$ ipython --no-banner

In [1]: import numpy as np

In [2]: np.set_printoptions(precision=2, suppress=True, linewidth=200, sign=" ")

In [3]: K = np.array([[0.1, 0.8, 0.6], [-0.3, -1.2, 0.8]])

In [4]: K
Out[4]: 
array([[ 0.1,  0.8,  0.6],
       [-0.3, -1.2,  0.8]])

In [5]: vec = np.array([5, 4, 3])

In [6]: K * vec
Out[6]: 
array([[ 0.5,  3.2,  1.8],
       [-1.5, -4.8,  2.4]])

In [7]: K @ np.eye(3)[1]
Out[7]: array([ 0.8, -1.2])

In [8]: np.einsum("ij,j->i", K, vec)
Out[8]: array([ 5.5, -3.9])

In [9]: (K @ vec).argmax()
Out[9]: np.int64(0)

In [10]: (K * vec).sum(axis=1)
Out[10]: array([ 5.5, -3.9])

In [11]: def softmax(z):
    ...:     e = np.exp(z - z.max(axis=-1, keepdims=True))
    ...:     return e / e.sum(axis=-1, keepdims=True)
    ...: 

In [12]: softmax(K[1] + -1)
Out[12]: array([ 0.23,  0.09,  0.68])

In [13]: att = K @ K.T / np.sqrt(3)

In [14]: softmax(att + np.triu(np.full(att.shape, -np.inf), 1))
Out[14]: 
array([[ 1.  ,  0.  ],
       [ 0.18,  0.82]])

In [15]: softmax(att)
Out[15]: 
array([[ 0.71,  0.29],
       [ 0.18,  0.82]])

In [16]: blk = np.stack([K, -1 * K, K[::-1]])

In [17]: blk.shape
Out[17]: (3, 2, 3)

In [18]: print(np.einsum("bij,cij->bc", blk, blk))
[[ 3.18 -3.18 -1.02]
 [-3.18  3.18  1.02]
 [-1.02  1.02  3.18]]

In [19]: (blk @ K.T).shape
Out[19]: (3, 2, 2)

In [20]: theta = np.radians(45)

In [21]: R = np.eye(3)

In [22]: R[1, 1] = R[2, 2] = np.cos(theta)

In [23]: R[1, 2], R[2, 1] = -np.sin(theta), np.sin(theta)

In [24]: R
Out[24]: 
array([[ 1.  ,  0.  ,  0.  ],
       [ 0.  ,  0.71, -0.71],
       [ 0.  ,  0.71,  0.71]])

In [25]: A2 = K @ R.T

In [26]: np.linalg.svd(K, compute_uv=False), np.linalg.svd(A2, compute_uv=False)
Out[26]: (array([ 1.54,  0.9 ]), array([ 1.54,  0.9 ]))

In [27]: A2
Out[27]: 
array([[ 0.1 ,  0.14,  0.99],
       [-0.3 , -1.41, -0.28]])

In [28]: F = np.load("run12.npy")

In [29]: F
Out[29]: 
array([[ 0.48, -0.44,  0.21,  0.04,  0.1 ],
       [-0.44,  0.52, -0.1 , -0.01,  0.21],
       [ 0.21, -0.1 ,  0.16,  0.04,  0.28],
       [ 0.04, -0.01,  0.04,  0.01,  0.07],
       [ 0.1 ,  0.21,  0.28,  0.07,  0.83]])

In [30]: vec = np.array([-2, 0, 2, 1, -2])

In [31]: F * vec
Out[31]: 
array([[-0.96, -0.  ,  0.42,  0.04, -0.21],
       [ 0.88,  0.  , -0.2 , -0.01, -0.43],
       [-0.42, -0.  ,  0.32,  0.04, -0.56],
       [-0.08, -0.  ,  0.07,  0.01, -0.15],
       [-0.21,  0.  ,  0.56,  0.07, -1.66]])

In [32]: np.sign((F @ vec).round(6))
Out[32]: array([-1.,  1., -1., -1., -1.])

In [33]: F @ np.ones(5)
Out[33]: array([ 0.39,  0.18,  0.59,  0.15,  1.5 ])

In [34]: w, evecs = np.linalg.eigh(F)

In [35]: vec = np.array([0, 2, -1, 0, 0])

In [36]: round(vec @ F @ vec, 2)
Out[36]: np.float64(2.64)

In [37]: evecs * np.abs(w) @ evecs.T
Out[37]: 
array([[ 0.48, -0.44,  0.21,  0.04,  0.1 ],
       [-0.44,  0.52, -0.1 , -0.01,  0.21],
       [ 0.21, -0.1 ,  0.16,  0.04,  0.28],
       [ 0.04, -0.01,  0.04,  0.01,  0.07],
       [ 0.1 ,  0.21,  0.28,  0.07,  0.83]])

In [38]: round(float(np.abs(F).sum(axis=1).max()), 2), np.round(np.abs(w).max(), 2)
Out[38]: (1.5, np.float64(1.0))

In [39]: w, evecs = np.linalg.eigh(F)

In [40]: w.round(2) + 0
Out[40]: array([ 0.,  0.,  0.,  1.,  1.])

In [41]: np.round(evecs.T @ evecs, 2) + 0
Out[41]: 
array([[ 1.,  0.,  0.,  0.,  0.],
       [ 0.,  1.,  0.,  0.,  0.],
       [ 0.,  0.,  1.,  0.,  0.],
       [ 0.,  0.,  0.,  1.,  0.],
       [ 0.,  0.,  0.,  0.,  1.]])

In [42]: evecs @ np.diag(w) @ evecs.T
Out[42]: 
array([[ 0.48, -0.44,  0.21,  0.04,  0.1 ],
       [-0.44,  0.52, -0.1 , -0.01,  0.21],
       [ 0.21, -0.1 ,  0.16,  0.04,  0.28],
       [ 0.04, -0.01,  0.04,  0.01,  0.07],
       [ 0.1 ,  0.21,  0.28,  0.07,  0.83]])

In [43]: np.round(np.linalg.eigvalsh(F @ F), 2) + 0
Out[43]: array([ 0.,  0.,  0.,  1.,  1.])

In [44]: np.linalg.eigvalsh(F + -2 * np.eye(5))
Out[44]: array([-2., -2., -2., -1., -1.])

In [45]: np.unique(w.round(6) + 0, return_counts=True)[1]
Out[45]: array([ 3,  2])

In [46]: np.round(evecs.T @ F @ evecs, 2) + 0
Out[46]: 
array([[ 0.,  0.,  0.,  0.,  0.],
       [ 0.,  0.,  0.,  0.,  0.],
       [ 0.,  0.,  0.,  0.,  0.],
       [ 0.,  0.,  0.,  1.,  0.],
       [ 0.,  0.,  0.,  0.,  1.]])

In [47]: vec = np.array([-3, -1, 5, -3, -5])

In [48]: np.trace(F)
Out[48]: np.float64(2.0)

In [49]: round(float((vec - F @ vec) @ (F @ vec)), 2)
Out[49]: 0.0

In [50]: F @ F
Out[50]: 
array([[ 0.48, -0.44,  0.21,  0.04,  0.1 ],
       [-0.44,  0.52, -0.1 , -0.01,  0.21],
       [ 0.21, -0.1 ,  0.16,  0.04,  0.28],
       [ 0.04, -0.01,  0.04,  0.01,  0.07],
       [ 0.1 ,  0.21,  0.28,  0.07,  0.83]])

In [51]: round(np.linalg.det(F), 2)
Out[51]: np.float64(-0.0)

In [52]: np.allclose(F, F.T)
Out[52]: True

In [53]: (F + F.T) / 2
Out[53]: 
array([[ 0.48, -0.44,  0.21,  0.04,  0.1 ],
       [-0.44,  0.52, -0.1 , -0.01,  0.21],
       [ 0.21, -0.1 ,  0.16,  0.04,  0.28],
       [ 0.04, -0.01,  0.04,  0.01,  0.07],
       [ 0.1 ,  0.21,  0.28,  0.07,  0.83]])

In [54]: np.trace(F)
Out[54]: np.float64(2.0)

In [55]: data = np.loadtxt("dump.csv", delimiter=",")

In [56]: data
Out[56]: 
array([[ 0.5 ,  0.  ,  0.5 ,  0.  ,  0.  ],
       [ 0.25,  0.5 ,  0.  ,  0.  ,  0.25],
       [ 0.  ,  0.33,  0.33,  0.  ,  0.33],
       [ 0.  ,  0.  ,  0.  ,  0.67,  0.33],
       [ 0.33,  0.33,  0.  ,  0.  ,  0.33]])

In [57]: W = np.array([[3, 1, 0, 7], [-4, 8, -1, 6], [-3, -3, -3, 8]])

In [58]: b = np.array([5, 0, -8, -9])

In [59]: act = np.maximum(K @ W + b, 0)

In [60]: act
Out[60]: 
array([[ 0.3,  4.7,  0. ,  1.3],
       [ 6.5,  0. ,  0. ,  0. ]])

In [61]: (act > 0).astype(int)
Out[61]: 
array([[ 1,  1,  0,  1],
       [ 1,  0,  0,  0]])

In [62]: C = np.array([[6, -1, 9], [7, 7, 3], [8, 2, -3], [6, 6, -7]])

In [63]: print((act @ C).round(6).argmax(axis=1))
[ 0  2]

In [64]: A2 = data / np.sqrt((data ** 2).mean(axis=1, keepdims=True))

In [65]: np.linalg.matrix_rank(A2) == np.linalg.matrix_rank(data)
Out[65]: np.True_

In [66]: A2[1]
Out[66]: array([ 0.91,  1.83,  0.  ,  0.  ,  0.91])

In [67]: A2 = np.linalg.inv(data)

In [68]: round(float(np.linalg.cond(data)), 2)
Out[68]: 8.9

In [69]: np.allclose(A2, data.T)
Out[69]: False

In [70]: np.round(data @ A2, 2) + 0
Out[70]: 
array([[ 1.,  0.,  0.,  0.,  0.],
       [ 0.,  1.,  0.,  0.,  0.],
       [ 0.,  0.,  1.,  0.,  0.],
       [ 0.,  0.,  0.,  1.,  0.],
       [ 0.,  0.,  0.,  0.,  1.]])

In [71]: np.round(np.linalg.slogdet(data)[0], 2)
Out[71]: np.float64(1.0)

In [72]: print(round(float(np.linalg.det(data) * np.linalg.det(A2)), 2))
1.0

In [73]: (np.abs(A2) > 1e-9).astype(int)
Out[73]: 
array([[ 1,  0,  1,  0,  1],
       [ 0,  1,  0,  0,  1],
       [ 1,  0,  1,  0,  1],
       [ 1,  1,  1,  1,  1],
       [ 1,  1,  1,  0,  1]])

In [74]: np.sort(np.abs(np.linalg.eigvals(data)))[::-1]
Out[74]: array([ 1.  ,  0.67,  0.45,  0.45,  0.13])

In [75]: print(np.linalg.matrix_power(data, 2))
[[ 0.25  0.17  0.42  0.    0.17]
 [ 0.33  0.33  0.12  0.    0.21]
 [ 0.19  0.39  0.11  0.    0.31]
 [ 0.11  0.11  0.    0.44  0.33]
 [ 0.36  0.28  0.17  0.    0.19]]

In [76]: np.round(np.linalg.matrix_power(data, 100), 2) + 0
Out[76]: 
array([[ 0.29,  0.29,  0.21,  0.  ,  0.21],
       [ 0.29,  0.29,  0.21,  0.  ,  0.21],
       [ 0.29,  0.29,  0.21,  0.  ,  0.21],
       [ 0.29,  0.29,  0.21,  0.  ,  0.21],
       [ 0.29,  0.29,  0.21,  0.  ,  0.21]])

In [77]: print(data @ np.ones(5))
[ 1.  1.  1.  1.  1.]

In [78]: p = np.eye(5)[0]

In [79]: for _ in range(7):
    ...:     p = p @ data
    ...:     print(p.round(2))
    ...: 
[ 0.5  0.   0.5  0.   0. ]
[ 0.25  0.17  0.42  0.    0.17]
[ 0.22  0.28  0.26  0.    0.24]
[ 0.26  0.31  0.2   0.    0.24]
[ 0.28  0.3   0.2   0.    0.22]
[ 0.29  0.29  0.21  0.    0.21]
[ 0.29  0.28  0.21  0.    0.21]

In [80]: u, g = data[4], data[1]

In [81]: print(round(u @ u, 2))
0.33

In [82]: round(u @ g, 2)
Out[82]: np.float64(0.33)

In [83]: p = (u @ g) / (u @ u) * u

In [84]: np.round(np.linalg.norm(u + g) ** 2 + np.linalg.norm(u - g) ** 2, 2)
Out[84]: np.float64(1.42)

In [85]: m1 = np.array([[1.2, 0.0, -1.5, -2.5, 0.2],
    ...:     [-1.4, 0.7, 0.3, -0.9, -0.1],
    ...:     [-0.7, 0.1, -0.9, 0.3, -0.6]])

In [86]: rng = np.random.default_rng(35182)

In [87]: m1[0] = m1[1] + 0.05 * rng.normal(size=5)

In [88]: print(m1)
[[-1.44  0.69  0.29 -0.96 -0.12]
 [-1.4   0.7   0.3  -0.9  -0.1 ]
 [-0.7   0.1  -0.9   0.3  -0.6 ]]

In [89]: Uu, s, Vh = np.linalg.svd(K, full_matrices=False)

In [90]: Uu.shape, s.shape, Vh.shape
Out[90]: ((2, 2), (2,), (2, 3))

In [91]: np.round(Uu.T @ Uu, 2) + 0
Out[91]: 
array([[ 1.,  0.],
       [ 0.,  1.]])

In [92]: np.cumsum(s ** 2) / np.sum(s ** 2)
Out[92]: array([ 0.74,  1.  ])

In [93]: np.allclose(Uu * s @ Vh, K)
Out[93]: True

In [94]: np.abs(Uu[:, 0]).round(6).argmax()
Out[94]: np.int64(1)

In [95]: np.round(Vh @ Vh.T, 2) + 0
Out[95]: 
array([[ 1.,  0.],
       [ 0.,  1.]])

In [96]: s / s[0]
Out[96]: array([ 1.  ,  0.59])

In [97]: A2 = np.array([[8, 0], [7, 0], [1, 5]])

In [98]: J = np.tile(A2, (2, 3))

In [99]: J
Out[99]: 
array([[ 8,  0,  8,  0,  8,  0],
       [ 7,  0,  7,  0,  7,  0],
       [ 1,  5,  1,  5,  1,  5],
       [ 8,  0,  8,  0,  8,  0],
       [ 7,  0,  7,  0,  7,  0],
       [ 1,  5,  1,  5,  1,  5]])

In [100]: vec = np.array([1, 0, 0])

In [101]: h1 = np.maximum(K @ vec, 0)

In [102]: K * (h1 > 1e-9)[:, None]
Out[102]: 
array([[ 0.1,  0.8,  0.6],
       [-0. , -0. ,  0. ]])

In [103]: print(np.tanh(K @ vec))
[ 0.1  -0.29]

In [104]: np.maximum(K @ (3 * vec), 0)
Out[104]: array([ 0.3,  0. ])

In [105]: softmax(J).sum(axis=1)
Out[105]: array([ 1.,  1.,  1.,  1.,  1.,  1.])

In [106]: np.round(softmax(J[4]), 2) + 0
Out[106]: array([ 0.33,  0.  ,  0.33,  0.  ,  0.33,  0.  ])

In [107]: np.round(softmax(J[4] + -3), 2) + 0
Out[107]: array([ 0.33,  0.  ,  0.33,  0.  ,  0.33,  0.  ])

In [108]: att = J @ J.T / np.sqrt(6)

In [109]: np.round(softmax(att)[4] @ J, 2) + 0
Out[109]: array([ 8.,  0.,  8.,  0.,  8.,  0.])

In [110]: np.round(softmax(att), 2) + 0
Out[110]: 
array([[ 0.5,  0. ,  0. ,  0.5,  0. ,  0. ],
       [ 0.5,  0. ,  0. ,  0.5,  0. ,  0. ],
       [ 0. ,  0. ,  0.5,  0. ,  0. ,  0.5],
       [ 0.5,  0. ,  0. ,  0.5,  0. ,  0. ],
       [ 0.5,  0. ,  0. ,  0.5,  0. ,  0. ],
       [ 0. ,  0. ,  0.5,  0. ,  0. ,  0.5]])

In [111]: softmax(att).round(6).argmax(axis=1)
Out[111]: array([ 0,  0,  2,  0,  0,  2])

In [112]: np.allclose(J, J.T)
Out[112]: False

In [113]: round(float(np.linalg.det(J)), 2)
Out[113]: 0.0

In [114]: print(J @ J)
[[ 128   40  128   40  128   40]
 [ 112   35  112   35  112   35]
 [  96   30   96   30   96   30]
 [ 128   40  128   40  128   40]
 [ 112   35  112   35  112   35]
 [  96   30   96   30   96   30]]

In [115]: round(float(np.abs(np.linalg.eigvals(J)).max()), 2)
Out[115]: 21.0

In [116]: (J - J.T) / 2
Out[116]: 
array([[ 0. , -3.5,  3.5, -4. ,  0.5, -0.5],
       [ 3.5,  0. ,  1. ,  0. ,  3.5, -2.5],
       [-3.5, -1. ,  0. , -1.5, -3. ,  2. ],
       [ 4. ,  0. ,  1.5,  0. ,  4. , -2.5],
       [-0.5, -3.5,  3. , -4. ,  0. , -0.5],
       [ 0.5,  2.5, -2. ,  2.5,  0.5,  0. ]])

In [117]: print((J + J.T) / 2)
[[ 8.   3.5  4.5  4.   7.5  0.5]
 [ 3.5  0.   6.   0.   3.5  2.5]
 [ 4.5  6.   1.   6.5  4.   3. ]
 [ 4.   0.   6.5  0.   4.   2.5]
 [ 7.5  3.5  4.   4.   7.   0.5]
 [ 0.5  2.5  3.   2.5  0.5  5. ]]

In [118]: z = rng.permutation(6)

In [119]: print(z)
[ 1  3  5  0  2  4]

In [120]: A2 = J[z][:, z]

In [121]: np.round(np.linalg.det(A2), 2), round(float(np.linalg.det(J[z])), 2)
Out[121]: (np.float64(0.0), 0.0)

In [122]: np.diag(A2)
Out[122]: array([ 0,  0,  5,  8,  1,  7])

In [123]: np.trace(A2)
Out[123]: np.int64(21)
